$ python -q
>>> import numpy as np
>>> from numpy import linalg as LA
>>> np.set_printoptions(suppress=True, linewidth=200)
>>> feats = np.array([[0, 2, 1, 3, 2],
...     [2, 0, 2, 1, 3],
...     [1, 2, 0, 2, 1],
...     [3, 1, 2, 0, 2],
...     [2, 3, 1, 2, 0]])
>>> O = feats.astype(float).copy()
>>> for j in range(5):
...     O[:, j] -= O[:, :j] @ (O[:, :j].T @ O[:, j])
...     O[:, j] /= LA.norm(O[:, j])
... 
>>> np.round(O.T @ O, 2) + 0
array([[1., 0., 0., 0., 0.],
       [0., 1., 0., 0., 0.],
       [0., 0., 1., 0., 0.],
       [0., 0., 0., 1., 0.],
       [0., 0., 0., 0., 1.]])
>>> f = np.array([0, -3, 3, -2])
>>> rng = np.random.default_rng(69)
>>> K = np.outer(rng.normal(size=20), f) + 0.05 * rng.normal(size=(20, 4))
>>> K.round(2) + 0
array([[ 0.01, -2.17,  2.16, -1.4 ],
       [-0.01, -0.98,  1.05, -0.65],
       [-0.03, -8.03,  7.99, -5.32],
       [ 0.02,  3.01, -2.99,  2.02],
       [-0.07,  4.73, -4.81,  3.1 ],
       [ 0.11, -3.09,  3.16, -2.09],
       [ 0.05, -2.95,  2.95, -1.94],
       [ 0.03,  1.57, -1.7 ,  1.03],
       [-0.08,  0.18, -0.29,  0.16],
       [ 0.  ,  1.07, -1.03,  0.71],
       [ 0.1 , -1.7 ,  1.66, -1.16],
       [ 0.01,  1.31, -1.28,  0.85],
       [-0.06, -2.12,  2.07, -1.42],
       [-0.02, -2.27,  2.2 , -1.39],
       [-0.03,  0.52, -0.44,  0.29],
       [ 0.04,  1.2 , -1.15,  0.83],
       [ 0.02, -3.27,  3.37, -2.25],
       [ 0.01, -1.41,  1.43, -0.9 ],
       [ 0.  , -5.11,  5.08, -3.38],
       [ 0.05,  1.28, -1.27,  0.82]])
>>> f, r1 = K[14], K[11]
>>> np.round(f @ r1, 2)
np.float64(1.49)
>>> p = (f @ r1) / (f @ f) * f
>>> round(LA.norm(f + r1) ** 2 + LA.norm(f - r1) ** 2, 2)
np.float64(9.25)
>>> p.round(2)
array([-0.08,  1.4 , -1.2 ,  0.8 ])
>>> out = np.c_[K[:, :3] @ np.array([[-2, 0, -3], [-2, 2, 0], [0, 2, -3]]), np.array([2, -1, 1, 3, 0, 1, 3, 2, 3, 1, 2, -3, 2, 0, 1, 3, 0, 2, 2, -2])]
>>> out.round(2)
array([[  4.32,  -0.02,  -6.49,   2.  ],
       [  1.98,   0.15,  -3.14,  -1.  ],
       [ 16.13,  -0.08, -23.87,   1.  ],
       [ -6.07,   0.04,   8.91,   3.  ],
       [ -9.32,  -0.16,  14.64,   0.  ],
       [  5.96,   0.14,  -9.79,   1.  ],
       [  5.8 ,   0.01,  -9.02,   3.  ],
       [ -3.21,  -0.26,   5.01,   2.  ],
       [ -0.2 ,  -0.22,   1.12,   3.  ],
       [ -2.14,   0.08,   3.11,   1.  ],
       [  3.2 ,  -0.09,  -5.28,   2.  ],
       [ -2.64,   0.06,   3.81,  -3.  ],
       [  4.36,  -0.09,  -6.03,   2.  ],
       [  4.58,  -0.14,  -6.56,   0.  ],
       [ -0.98,   0.15,   1.41,   1.  ],
       [ -2.47,   0.1 ,   3.33,   3.  ],
       [  6.49,   0.2 , -10.17,   0.  ],
       [  2.81,   0.03,  -4.31,   2.  ],
       [ 10.22,  -0.06, -15.22,   2.  ],
       [ -2.66,   0.01,   3.68,  -2.  ]])
>>> LA.matrix_rank(out)
np.int64(4)
>>> np.round(LA.norm(out - K @ LA.lstsq(K, out)[0], axis=0), 2) + 0
array([0. , 0. , 0. , 7.9])
>>> np.round(LA.lstsq(K, out[:, 0])[0], 2) + 0
array([-2., -2.,  0.,  0.])
>>> out = np.array([[5, 0, 4], [4, -4, -4], [4, 4, 0]])
>>> m1 = np.tril(out)
>>> m1
array([[ 5,  0,  0],
       [ 4, -4,  0],
       [ 4,  4,  0]])
>>> G = m1.T @ m1
>>> G
array([[57,  0,  0],
       [ 0, 32,  0],
       [ 0,  0,  0]])
>>> LA.matrix_rank(G)
np.int64(2)
>>> np.allclose(G, G.T)
True
>>> np.round(LA.svd(m1, compute_uv=False) ** 2, 2)
array([57., 32.,  0.])
>>> np.diag(G)
array([57, 32,  0])
>>> mat = np.array([[0.0, 0.0, 8.0], [0.0, 0.0, 9.0], [8.0, 9.0, 0.0]])
>>> round(float(LA.eigvalsh(feats).min()), 2)
-3.95
>>> out = np.array([[3, -3], [4, 4]])
>>> E = np.tile(out, (2, 2))
>>> E
array([[ 3, -3,  3, -3],
       [ 4,  4,  4,  4],
       [ 3, -3,  3, -3],
       [ 4,  4,  4,  4]])
>>> # rows and columns are dependent
>>> hat = np.triu(np.array([[-8, -3, 6, -7], [-4, -4, 4, 2], [-7, -7, 4, -8], [8, 2, -7, 1]]), 1) + np.eye(4)
>>> out = hat @ E @ LA.inv(hat)
>>> LA.matrix_rank(out)
np.int64(2)
>>> np.round(np.poly(out), 2) + 0
array([  1., -14.,  96.,   0.,   0.])
>>> out
array([[  -19.,  -118.,   567.,  4578.],
       [   24.,    72.,  -408., -3240.],
       [  -29.,  -122.,   633.,  5070.],
       [    4.,    16.,   -84.,  -672.]])
>>> hat @ E - E @ hat
array([[-22., -49., -28.,  -7.],
       [ 20.,   8., -20.,  48.],
       [-32., -23., -38.,  19.],
       [  0.,  12., -40.,  52.]])
>>> np.trace(out), np.trace(E)
(np.float64(14.0), np.int64(14))
>>> A = np.load("run17.npy")
>>> A
array([[1.  , 0.2 , 0.04],
       [0.2 , 1.  , 0.2 ],
       [0.04, 0.2 , 1.  ]])
>>> vals, V = LA.eig(A)
>>> np.round(np.sort(LA.eigvals(A @ A)), 2)
array([0.54, 0.92, 1.7 ])
>>> x0 = np.ones(3)
>>> for _ in range(3):
...     x0 = A @ x0
...     x0 /= LA.norm(x0)
...     print(round(x0 @ A @ x0, 2))
... 
1.3
1.3
1.3
>>> np.round(LA.eigvalsh(A)[-1], 2)
np.float64(1.3)
